$ python -q
>>> import numpy as np
>>> np.set_printoptions(suppress=True, linewidth=120)
>>> def rnd(a):
...     return np.round(a, 3) + 0
... 
>>> arr = np.loadtxt("test17.csv", delimiter=",")
>>> arr
array([[ 3.,  4., -1.,  1., -5., -5., -1.],
       [-3., -4.,  5., -4.,  1.,  2.,  0.],
       [-4., -3., -3.,  5., -3.,  1.,  0.],
       [ 1.,  3., -2.,  5., -2., -1.,  1.],
       [-2.,  1.,  1.,  1., -4., -3.,  2.],
       [-3., -2., -3.,  5.,  5.,  2.,  0.],
       [ 0.,  0.,  0.,  0.,  0.,  0.,  1.]])
>>> rng = np.random.default_rng(76637)
>>> idx = rng.permutation(7)
>>> A2 = arr[:, idx] * rng.choice([-1, 1], 7)
>>> A2
array([[-1., -1.,  3., -5., -5.,  4.,  1.],
       [ 0.,  5., -3.,  2.,  1., -4., -4.],
       [ 0., -3., -4.,  1., -3., -3.,  5.],
       [ 1., -2.,  1., -1., -2.,  3.,  5.],
       [ 2.,  1., -2., -3., -4.,  1.,  1.],
       [ 0., -3., -3.,  2.,  5., -2.,  5.],
       [ 1.,  0.,  0.,  0.,  0.,  0.,  0.]])
>>> left, _, VT = np.linalg.svd(arr.T @ A2)
>>> idx
array([6, 2, 0, 5, 4, 1, 3])
>>> rnd(np.linalg.lstsq(arr, A2)[0])
array([[0., 0., 1., 0., 0., 0., 0.],
       [0., 0., 0., 0., 0., 1., 0.],
       [0., 1., 0., 0., 0., 0., 0.],
       [0., 0., 0., 0., 0., 0., 1.],
       [0., 0., 0., 0., 1., 0., 0.],
       [0., 0., 0., 1., 0., 0., 0.],
       [1., 0., 0., 0., 0., 0., 0.]])
>>> A2 = np.array([[-3, -1], [-1, 0], [-2, 2], [-2, -3], [0, 2], [3, 3], [-3, 3]])
>>> np.einsum("ij->j", arr)
array([-8., -1., -3., 13., -8., -4.,  3.])
>>> np.einsum("ik,kj->ij", arr, A2)
array([[-25., -36.],
       [ 17.,  33.],
       [ 14., -20.],
       [-18., -24.],
       [-14., -10.],
       [ 13.,  -2.],
       [ -3.,   3.]])
>>> np.einsum("ij,ij->i", arr, arr)
array([78., 71., 69., 45., 36., 76.,  1.])
>>> O, evecs = np.linalg.qr(arr[:, :1])[0], np.linalg.qr(arr[:, 1:])[0]
>>> sig = np.linalg.svd(O.T @ evecs, compute_uv=False)
>>> (sig > 0.9).sum()
np.int64(1)
>>> rnd(np.linalg.norm(O @ O.T - evecs @ evecs.T, 2))
np.float64(1.0)
>>> rnd(np.degrees(np.arccos(sig.clip(0, 1))))
array([5.291])
>>> data = np.load("data.npy")
>>> data
array([[ 3, -8, -6, -6],
       [-6,  3, -8, -6],
       [-6, -6,  3, -8],
       [-8, -6, -6,  3]])
>>> theta = np.radians(45)
>>> r_ = np.eye(4)
>>> r_[3, 3] = r_[0, 0] = np.cos(theta)
>>> r_[3, 0], r_[0, 3] = -np.sin(theta), np.sin(theta)
>>> rnd(r_)
array([[ 0.707,  0.   ,  0.   ,  0.707],
       [ 0.   ,  1.   ,  0.   ,  0.   ],
       [ 0.   ,  0.   ,  1.   ,  0.   ],
       [-0.707,  0.   ,  0.   ,  0.707]])
>>> A2 = data @ r_.T
>>> np.allclose(data @ data.T, A2 @ A2.T)
True
>>> rnd(np.linalg.svd(data, compute_uv=False)), rnd(np.linalg.svd(A2, compute_uv=False))
(array([17.  , 11.  ,  9.22,  9.22]), array([17.  , 11.  ,  9.22,  9.22]))
>>> rnd(np.linalg.det(r_)), rnd(np.trace(r_))
(np.float64(1.0), np.float64(3.414))
>>> rnd(A2)
array([[-2.121, -8.   , -6.   , -6.364],
       [-8.485,  3.   , -8.   ,  0.   ],
       [-9.899, -6.   ,  3.   , -1.414],
       [-3.536, -6.   , -6.   ,  7.778]])
>>> W0 = np.load("w.npy")
>>> rnd(W0)
array([[ 30.774,  11.366,  11.253,  21.347,  19.844,  33.17 ,  14.89 ,   2.356],
       [-14.021, -16.453, -20.688, -17.786, -11.073, -10.262, -27.702, -12.008],
       [  7.117,  -2.462,   4.817, -10.01 ,  -2.676,  -3.36 ,   2.602,  -8.69 ],
       [  6.024,   3.285,   1.195,  -4.952,  -2.463,   2.138,  -0.563,  -3.568],
       [ -8.053, -11.227, -11.184, -14.23 , -12.817, -12.341, -16.421, -10.282],
       [  5.815,   1.831,  -5.635,  -0.699,   3.119,  11.262,  -7.606,  -2.464],
       [ -5.216,  -2.772,  -9.138,   2.757, -20.939, -12.054, -11.746,  -1.936],
       [  7.448,   2.692,  -3.485,   0.01 ,   3.36 ,  11.276,  -5.067,  -2.325],
       [-12.27 ,  -9.729, -17.252,   2.93 , -27.209, -17.846, -21.214,  -3.675],
       [ -4.962,  -5.878,  -9.92 ,  -3.722, -14.769,  -9.035, -13.465,  -5.274],
       [  4.155,   5.596,  -2.834, -10.447,   4.275,   9.297,  -5.562,  -2.876],
       [  5.192,  -0.154,   0.223,   0.9  ,  -8.667,  -2.913,  -1.153,  -3.765],
       [  7.661,  13.729,  -5.378,   2.441,   7.617,  21.214,  -6.344,   4.683],
       [  6.141,   3.864,  -6.232,   1.51 ,   3.477,  13.385,  -7.899,  -0.745],
       [  7.301,   0.809,  -6.062,   5.533,   1.74 ,  11.882,  -7.344,  -1.654],
       [ -0.975,  -1.22 , -11.802,  -6.712,   0.746,   7.897, -15.465,  -3.849],
       [-14.103,  -2.677, -15.453, -22.03 , -11.645,  -9.189, -21.851,  -5.948],
       [  6.609,  -3.419,  -3.886,  -5.711,   5.049,   8.811,  -6.47 ,  -7.023],
       [ -6.649,  -1.002, -17.197,   7.244, -15.661,  -1.5  , -20.013,   1.387]])
>>> # rank 5
>>> A2 = np.array([[3, 0], [2, 1], [2, 2], [3, 2], [3, 3], [0, 1], [3, 0], [2, 2]])
>>> np.vstack([W0, A2.T]).shape
(21, 8)
>>> M = np.load("m.npy")
>>> M
array([[-1,  2,  1,  1],
       [ 0,  1,  0,  1],
       [ 0,  0, -2,  0],
       [ 0,  0,  0, -1]])
>>> (M - M.T) / 2
array([[ 0. ,  1. ,  0.5,  0.5],
       [-1. ,  0. ,  0. ,  0.5],
       [-0.5,  0. ,  0. ,  0. ],
       [-0.5, -0.5,  0. ,  0. ]])
>>> assert M == M.T
Traceback (most recent call last):
  File "<python-input-41>", line 1, in <module>
    assert M == M.T
           ^^^^^^^^
ValueError: The truth value of an array with more than one element is ambiguous. Use a.any() or a.all()
>>> ev, evecs = np.linalg.eig(M)
>>> rnd(np.sort(np.linalg.eigvals(M @ M)))
array([1., 1., 1., 4.])
>>> rnd(np.sort(np.linalg.eigvals(np.linalg.inv(M))))
array([-1. , -1. , -0.5,  1. ])
>>> ev
array([-1.,  1., -2., -1.])
>>> M @ M
array([[ 1,  0, -3,  0],
       [ 0,  1,  0,  0],
       [ 0,  0,  4,  0],
       [ 0,  0,  0,  1]])
>>> rnd(np.sort(np.linalg.eigvals(M)))
array([-2., -1., -1.,  1.])
>>> np.linalg.matrix_rank(M - M[0, 0] * np.eye(4))
np.int64(2)
>>> np.linalg.matrix_power(M - np.diag(np.diag(M)), 4)
array([[0, 0, 0, 0],
       [0, 0, 0, 0],
       [0, 0, 0, 0],
       [0, 0, 0, 0]])
>>> X = np.load("a.npy")
>>> rnd(X)
array([[-0.29 ,  0.299, -0.165, -0.226,  0.121,  0.238,  0.356, -0.502, -0.543, -0.058],
       [ 0.422, -0.273,  0.148,  0.096,  0.254,  0.308,  0.345,  0.452, -0.439, -0.204],
       [-0.132,  0.378, -0.08 , -0.269,  0.426, -0.015,  0.219,  0.259,  0.461, -0.502],
       [ 0.184, -0.19 , -0.247, -0.057, -0.164,  0.718, -0.303, -0.261,  0.25 , -0.318],
       [-0.026, -0.296,  0.078, -0.028, -0.523, -0.364,  0.303, -0.163, -0.021, -0.617],
       [ 0.184, -0.028, -0.03 , -0.488, -0.353,  0.167,  0.526,  0.098,  0.298,  0.446],
       [ 0.29 ,  0.267, -0.12 , -0.586, -0.21 , -0.176, -0.459,  0.238, -0.36 , -0.123],
       [ 0.606,  0.426,  0.487,  0.128,  0.034, -0.051,  0.045, -0.42 ,  0.117, -0.044],
       [-0.211,  0.54 ,  0.081,  0.391, -0.52 ,  0.292,  0.051,  0.372, -0.07 , -0.06 ],
       [ 0.395,  0.158, -0.786,  0.336, -0.009, -0.233,  0.176, -0.032,  0.013,  0.032]])
>>> rnd(np.linalg.norm(X, "nuc"))
np.float64(10.0)
>>> rnd(np.linalg.norm(X, 1)), rnd(np.linalg.norm(X, np.inf))
(np.float64(2.854), np.float64(2.94))
>>> rnd(X[4] @ X[2])
np.float64(0.0)
>>> rnd(np.linalg.norm(X[4] - X[2]))
np.float64(1.414)
>>> rnd(np.linalg.norm(X, 2))
np.float64(1.0)
>>> rnd(np.linalg.norm(X[4], 1)), rnd(np.linalg.norm(X[4], np.inf))
(np.float64(2.419), np.float64(0.617))
>>> rnd(np.linalg.norm(X, axis=1))
array([1., 1., 1., 1., 1., 1., 1., 1., 1., 1.])
>>> x0 = np.array([2, -2, 3, 3, 0, 1, -3, 2, 0, -1])
>>> rnd(np.linalg.inv(X))
array([[-0.29 ,  0.422, -0.132,  0.184, -0.026,  0.184,  0.29 ,  0.606, -0.211,  0.395],
       [ 0.299, -0.273,  0.378, -0.19 , -0.296, -0.028,  0.267,  0.426,  0.54 ,  0.158],
       [-0.165,  0.148, -0.08 , -0.247,  0.078, -0.03 , -0.12 ,  0.487,  0.081, -0.786],
       [-0.226,  0.096, -0.269, -0.057, -0.028, -0.488, -0.586,  0.128,  0.391,  0.336],
       [ 0.121,  0.254,  0.426, -0.164, -0.523, -0.353, -0.21 ,  0.034, -0.52 , -0.009],
       [ 0.238,  0.308, -0.015,  0.718, -0.364,  0.167, -0.176, -0.051,  0.292, -0.233],
       [ 0.356,  0.345,  0.219, -0.303,  0.303,  0.526, -0.459,  0.045,  0.051,  0.176],
       [-0.502,  0.452,  0.259, -0.261, -0.163,  0.098,  0.238, -0.42 ,  0.372, -0.032],
       [-0.543, -0.439,  0.461,  0.25 , -0.021,  0.298, -0.36 ,  0.117, -0.07 ,  0.013],
       [-0.058, -0.204, -0.502, -0.318, -0.617,  0.446, -0.123, -0.044, -0.06 ,  0.032]])
>>> 10 - np.linalg.matrix_rank(X - np.eye(10), tol=1e-8)
np.int64(1)
>>> rnd(np.linalg.norm(x0)), rnd(np.linalg.norm(X @ x0))
(np.float64(6.403), np.float64(6.403))
>>> rnd(X.T @ (X @ x0))
array([ 2., -2.,  3.,  3.,  0.,  1., -3.,  2.,  0., -1.])
